$ python3 -q
>>> import numpy as np
>>> from numpy import linalg as LA
>>> np.set_printoptions(precision=4, suppress=True, linewidth=140)
>>> def tidy(a):
...     return np.round(a, 4) + 0
... 
>>> F = np.load("mat.npy")
>>> F
array([[14, 10],
       [10, 15]])
>>> Lm = LA.cholesky(F)
>>> tidy(Lm)
array([[3.7417, 0.    ],
       [2.6726, 2.8031]])
>>> np.prod(np.diag(Lm)) ** 2, tidy(LA.det(F))
(np.float64(110.0), np.float64(110.0))
>>> LA.eigvalsh(F).min() > 0
np.True_
>>> tidy(Lm @ Lm.T)
array([[14., 10.],
       [10., 15.]])
>>> tidy(np.diag(Lm) ** 2)
array([14.    ,  7.8571])
>>> w, V = LA.eigh(F)
>>> vec = np.array([0, 2])
>>> np.abs(F).sum(axis=1).max(), tidy(np.abs(w).max())
(np.int64(25), np.float64(24.5125))
>>> tidy(LA.eigvalsh(F[1:, 1:]))
array([15.])
>>> vec @ F @ vec
np.int64(60)
>>> rng = np.random.default_rng(36821)
>>> other = F + rng.integers(-2, 3, (2, 1)) @ rng.integers(-2, 3, (1, 2))
>>> other
array([[14, 10],
       [10, 15]])
>>> tidy(LA.svd(other - F, compute_uv=False))
array([0., 0.])
>>> np.abs(other - F).sum(axis=1)
array([0, 0])
>>> LA.matrix_rank(other - F, tol=1e-8)
np.int64(0)
>>> np.einsum("ii->", other)
np.int64(29)
>>> tidy(LA.eigvals(other))
array([ 4.4875, 24.5125])
>>> tidy(LA.det(other[::-1]))
np.float64(-110.0)
>>> np.einsum("ij,ji->", other, other)
np.int64(621)
>>> arr = (rng.random((6, 6)) < 0.3) + np.eye(6)
>>> arr /= arr.sum(axis=1, keepdims=True)
>>> arr
array([[0.5 , 0.  , 0.5 , 0.  , 0.  , 0.  ],
       [0.  , 0.5 , 0.25, 0.  , 0.  , 0.25],
       [0.2 , 0.  , 0.4 , 0.2 , 0.2 , 0.  ],
       [0.25, 0.25, 0.  , 0.25, 0.25, 0.  ],
       [0.25, 0.  , 0.25, 0.25, 0.25, 0.  ],
       [0.  , 0.  , 0.  , 0.5 , 0.  , 0.5 ]])
>>> LA.cond(arr) > 100
np.False_
>>> [round(float(x), 4) for x in LA.svd(arr, compute_uv=False)[:3]]
[1.0518, 0.7275, 0.5472]
>>> vec = np.array([-1, -1, -2, -1, 1, 1])
>>> y = arr @ vec
>>> y
array([-1.5 , -0.75, -1.  , -0.5 , -0.75,  0.  ])
>>> tidy(LA.solve(arr, y + arr[:, 5]))
array([-1., -1., -2., -1.,  1.,  2.])
>>> tidy(LA.solve(arr, arr[:, 1]))
array([0., 1., 0., 0., 0., 0.])
>>> tidy(LA.solve(arr, y))
array([-1., -1., -2., -1.,  1.,  1.])
>>> tidy(LA.solve(arr.T, arr[2]))
array([0., 0., 1., 0., 0., 0.])
>>> u, v = arr[0], arr[5]
>>> u @ u
np.float64(0.5)
>>> pr = (u @ v) / (u @ u) * u
>>> LA.matrix_rank(np.outer(u, v))
np.int64(1)
>>> np.outer(u, v)
array([[0.  , 0.  , 0.  , 0.25, 0.  , 0.25],
       [0.  , 0.  , 0.  , 0.  , 0.  , 0.  ],
       [0.  , 0.  , 0.  , 0.25, 0.  , 0.25],
       [0.  , 0.  , 0.  , 0.  , 0.  , 0.  ],
       [0.  , 0.  , 0.  , 0.  , 0.  , 0.  ],
       [0.  , 0.  , 0.  , 0.  , 0.  , 0.  ]])
>>> (v - pr) @ u
np.float64(0.0)
>>> vec = np.array([3, 3, 0, 1, 1, 1])
>>> np.sign((arr @ vec).round(6))
array([1., 1., 1., 1., 1., 1.])
>>> arr @ np.ones(6)
array([1., 1., 1., 1., 1., 1.])
>>> arr @ vec
array([1.5 , 1.75, 1.  , 2.  , 1.25, 1.  ])
>>> O, _ = LA.qr(np.array([[-0.9, -0.8, 1.3], [-0.2, -1.2, 0.3], [0.5, -0.4, -0.3]]))
>>> V, _ = LA.qr(np.array([[0.5, 1.5, 1.1, -0.6, -0.7, 1.2],
...     [-0.4, -0.8, 0.0, -2.7, -0.2, 0.2],
...     [-1.0, -0.5, -0.3, 1.8, -0.2, 0.5],
...     [1.2, 0.6, -0.4, -0.6, -1.2, 0.1],
...     [-0.3, -0.2, -2.0, -0.4, 1.2, -0.6],
...     [0.1, -0.3, 0.7, -0.7, -1.1, -1.3]]))
>>> s = 3 * 0.7 ** np.arange(3)
>>> K = O[:, :3] * s @ V[:3]
>>> tidy(K)
array([[ 1.1066, -1.8621,  0.4818, -1.5035,  0.0751, -0.2195],
       [-0.7036, -0.0295,  0.3501, -1.3317,  0.9993,  0.7056],
       [-0.1215,  1.8198,  0.0257, -0.6741, -0.7484,  0.32  ]])
>>> vec = np.array([-2, -1, 0, 3, 0, -3])
>>> h1 = np.maximum(K @ vec, 0)
>>> K * (h1 > 1e-9)[:, None]
array([[ 0., -0.,  0., -0.,  0., -0.],
       [-0., -0.,  0., -0.,  0.,  0.],
       [-0.,  0.,  0., -0., -0.,  0.]])
>>> tidy(np.tanh(K @ vec))
array([-0.9996, -0.9998, -0.9998])
